>>> import numpy as np
>>> np.set_printoptions(suppress=True, linewidth=120)
>>> J = np.loadtxt("test4.csv", delimiter=",")
>>> J
array([[ 2.,  0.,  0., -1., -2.,  0., -1., -2., -2.,  2., -2., -1., -1.,  0.],
       [ 0.,  0.,  2.,  2.,  2.,  2., -2.,  2.,  0.,  2.,  2., -1., -1., -1.],
       [ 0.,  0., -1., -1.,  1., -2., -1.,  0.,  0.,  0., -2., -2.,  1.,  1.],
       [ 0.,  0.,  0.,  1.,  1.,  2., -2., -2.,  0., -1., -1.,  0., -2., -2.],
       [ 0.,  0.,  0.,  0., -2.,  1.,  0.,  1.,  1.,  1.,  1., -1.,  0., -1.],
       [ 0.,  0.,  0.,  0.,  0.,  1.,  0., -1., -2.,  0.,  2.,  2.,  2.,  2.],
       [ 0.,  0.,  0.,  0.,  0.,  0., -1.,  2.,  1.,  1.,  0., -1., -1.,  2.],
       [ 0.,  0.,  0.,  0.,  0.,  0.,  0.,  1.,  0., -2., -1.,  0., -1.,  0.],
       [ 0.,  0.,  0.,  0.,  0.,  0.,  0.,  0.,  1., -2., -1.,  2.,  2.,  2.],
       [ 0.,  0.,  0.,  0.,  0.,  0.,  0.,  0.,  0., -2.,  2., -2., -1.,  2.],
       [ 0.,  0.,  0.,  0.,  0.,  0.,  0.,  0.,  0.,  0.,  2.,  1., -2., -1.],
       [ 0.,  0.,  0.,  0.,  0.,  0.,  0.,  0.,  0.,  0.,  0.,  2.,  2., -2.],
       [ 0.,  0.,  0.,  0.,  0.,  0.,  0.,  0.,  0.,  0.,  0.,  0.,  1.,  2.],
       [ 0.,  0.,  0.,  0.,  0.,  0.,  0.,  0.,  0.,  0.,  0.,  0.,  0.,  0.]])
>>> np.abs(np.diag(np.linalg.qr(J)[1])) > 1e-9
array([ True, False,  True,  True,  True,  True,  True,  True,  True,  True,  True,  True,  True, False])
>>> np.allclose(J[:-1].T @ np.linalg.lstsq(J[:-1].T, J[-1])[0], J[-1])
True
>>> np.unique(J.round(6), axis=0).shape
(14, 14)
>>> round(float(np.trace(np.linalg.pinv(J) @ J)), 3)
13.0
>>> np.linalg.lstsq(J[:-1].T, J[-1])[2]
np.int32(13)
>>> Uu, s, Vt = np.linalg.svd(J, full_matrices=False)
>>> (s > 1e-8).sum()
np.int64(13)
>>> np.round(s / s[0], 3)
array([1.   , 0.857, 0.806, 0.671, 0.613, 0.561, 0.401, 0.32 , 0.228, 0.196, 0.135, 0.009, 0.006, 0.   ])
>>> Uu, s, Vt = np.linalg.svd(J)
>>> np.argmax(s[:-1] / (s[1:] + 1e-6)) + 1
np.int64(13)
>>> other = Uu[:, :13] @ np.diag(s[:13]) @ Vt[:13]
>>> np.round(np.abs(J - other).max(), 3)
np.float64(0.0)
>>> np.linalg.matrix_rank(J, rtol=0.05)
np.int64(11)
>>> np.linalg.matrix_rank(other)
np.int64(13)
>>> np.round(np.linalg.norm(J - other, 2), 3), s[13]
(np.float64(0.0), np.float64(0.0))
>>> rk = np.linalg.matrix_rank(J)
>>> rk
np.int64(13)
>>> N = np.linalg.svd(J)[2][rk:].T
>>> [int(np.linalg.matrix_rank(J[:, :j + 1])) for j in range(14)]
[1, 1, 2, 3, 4, 5, 6, 7, 8, 9, 10, 11, 12, 13]
>>> [int(np.linalg.matrix_rank(J[:i])) for i in range(1, len(J) + 1)]
[1, 2, 3, 4, 5, 6, 7, 8, 9, 10, 11, 12, 13, 13]
>>> np.allclose(J @ N, 0)
True
>>> [int(np.linalg.matrix_rank(np.delete(J, i, axis=0))) for i in range(14)]
[12, 12, 12, 12, 12, 12, 12, 12, 12, 12, 12, 12, 12, 13]
>>> np.linalg.matrix_rank(J - J[0, 0] * np.eye(14))
np.int64(13)
>>> np.prod(np.diag(J)), np.round(np.linalg.det(J), 3)
(np.float64(0.0), np.float64(0.0))
>>> np.round(np.sort(np.linalg.eigvals(J)), 3)
array([-2., -2., -1., -1.,  0.,  0.,  1.,  1.,  1.,  1.,  1.,  2.,  2.,  2.])
>>> K = np.load("layer9.npy")
>>> K
array([[  40,    8,  -47,   13,   28,  -23],
       [  97,   32,   10,   31,   58,   -5],
       [  53,   40,    7,  -14,   34,  -22],
       [ -32,   20,  -93,  -20,   -9,  -40],
       [ -16,   12,  -16,  -77,   -5,  -53],
       [  66,   28,   -5,   18,   41,  -10],
       [ 144,  104,  162,  150,   74,  126],
       [  -5,   40,  -45,   54,    2,   22],
       [  19,  -36,    7,  -91,   11,  -67],
       [   3,   36,    0,   40,    3,   28],
       [ -43,   -4,  -54,   62,  -23,   34],
       [ -81,    0,  -99, -118,  -36,  -94]])
>>> rk = np.linalg.matrix_rank(K)
>>> rk
np.int64(4)
>>> N = np.linalg.svd(K)[2][rk:].T
>>> [int(np.linalg.matrix_rank(np.delete(K, i, axis=0))) for i in range(12)]
[4, 4, 4, 4, 4, 4, 4, 4, 4, 4, 4, 4]
>>> np.linalg.matrix_rank(K.T @ K), np.linalg.matrix_rank(K @ K.T)
(np.int64(4), np.int64(4))
>>> np.allclose(K @ N, 0)
True
>>> Uu, s, Vt = np.linalg.svd(K)
>>> s.round(3) + 0
array([410.627, 188.995, 151.044,  77.151,   0.   ,   0.   ])
>>> other = Uu[:, :4] @ np.diag(s[:4]) @ Vt[:4]
>>> np.linalg.matrix_rank(K, rtol=0.05)
np.int64(4)
>>> other.round(3) + 0
array([[  40.,    8.,  -47.,   13.,   28.,  -23.],
       [  97.,   32.,   10.,   31.,   58.,   -5.],
       [  53.,   40.,    7.,  -14.,   34.,  -22.],
       [ -32.,   20.,  -93.,  -20.,   -9.,  -40.],
       [ -16.,   12.,  -16.,  -77.,   -5.,  -53.],
       [  66.,   28.,   -5.,   18.,   41.,  -10.],
       [ 144.,  104.,  162.,  150.,   74.,  126.],
       [  -5.,   40.,  -45.,   54.,    2.,   22.],
       [  19.,  -36.,    7.,  -91.,   11.,  -67.],
       [   3.,   36.,    0.,   40.,    3.,   28.],
       [ -43.,   -4.,  -54.,   62.,  -23.,   34.],
       [ -81.,    0.,  -99., -118.,  -36.,  -94.]])
>>> np.round(np.linalg.norm(K - other) / np.linalg.norm(K), 3)
np.float64(0.0)
>>> round(float(np.linalg.norm(K - other, 2)), 3), round(s[4], 3)
(0.0, np.float64(0.0))
>>> F = np.loadtxt("m.csv", delimiter=",")
>>> F
array([[  0.,   0.,   2.,   0.,   2.,   0.,   0.,   2.,   1.],
       [  2.,  21.,   1.,   3.,   0.,   1.,   0.,   2.,   0.],
       [  0.,   1., -38.,   0.,   1.,   0.,   1.,   0.,   2.],
       [  1.,   0.,   1.,   1.,   1.,   3.,   3.,   3.,   0.],
       [  3.,   2.,   1.,   0.,  21.,   0.,   2.,   2.,   3.],
       [  0.,   1.,   1.,   0.,   0.,  23.,   1.,   0.,   1.],
       [  1.,   0.,   2.,   2.,   0.,   0.,  21.,   0.,   1.],
       [  2.,   2.,   3.,   1.,   0.,   3.,   2., -37.,   0.],
       [  0.,   0.,   0.,   2.,   2.,   1.,   1.,   3.,  43.]])
>>> vec = np.array([0, 3, 1, 0, 3, 2, 2, 3, 2])
>>> y = F @ vec
>>> y
array([ 16.,  72., -26.,  25.,  86.,  54.,  46., -92., 105.])
>>> np.round(np.linalg.solve(F, y), 3) + 0
array([0., 3., 1., 0., 3., 2., 2., 3., 2.])
>>> np.round(np.linalg.solve(F, y + F[:, 8]), 3) + 0
array([0., 3., 1., 0., 3., 2., 2., 3., 3.])
>>> np.round(np.linalg.solve(F, -2 * y), 3) + 0
array([ 0., -6., -2.,  0., -6., -4., -4., -6., -4.])
>>> np.round(np.linalg.solve(F.T, F[1]), 3) + 0
array([0., 1., 0., 0., 0., 0., 0., 0., 0.])
>>> other = np.linalg.inv(F)
>>> round(np.linalg.slogdet(F)[0], 3)
np.float64(-1.0)
>>> (np.abs(other) > 1e-9).astype(int)
array([[1, 1, 1, 1, 1, 1, 1, 1, 1],
       [1, 1, 1, 1, 1, 1, 1, 1, 1],
       [1, 1, 1, 1, 1, 1, 1, 1, 1],
       [1, 1, 1, 1, 1, 1, 1, 1, 1],
       [1, 1, 1, 1, 1, 1, 1, 1, 1],
       [1, 1, 1, 1, 1, 1, 1, 1, 1],
       [1, 1, 1, 1, 1, 1, 1, 1, 1],
       [1, 1, 1, 1, 1, 1, 1, 1, 1],
       [1, 1, 1, 1, 1, 1, 1, 1, 1]])
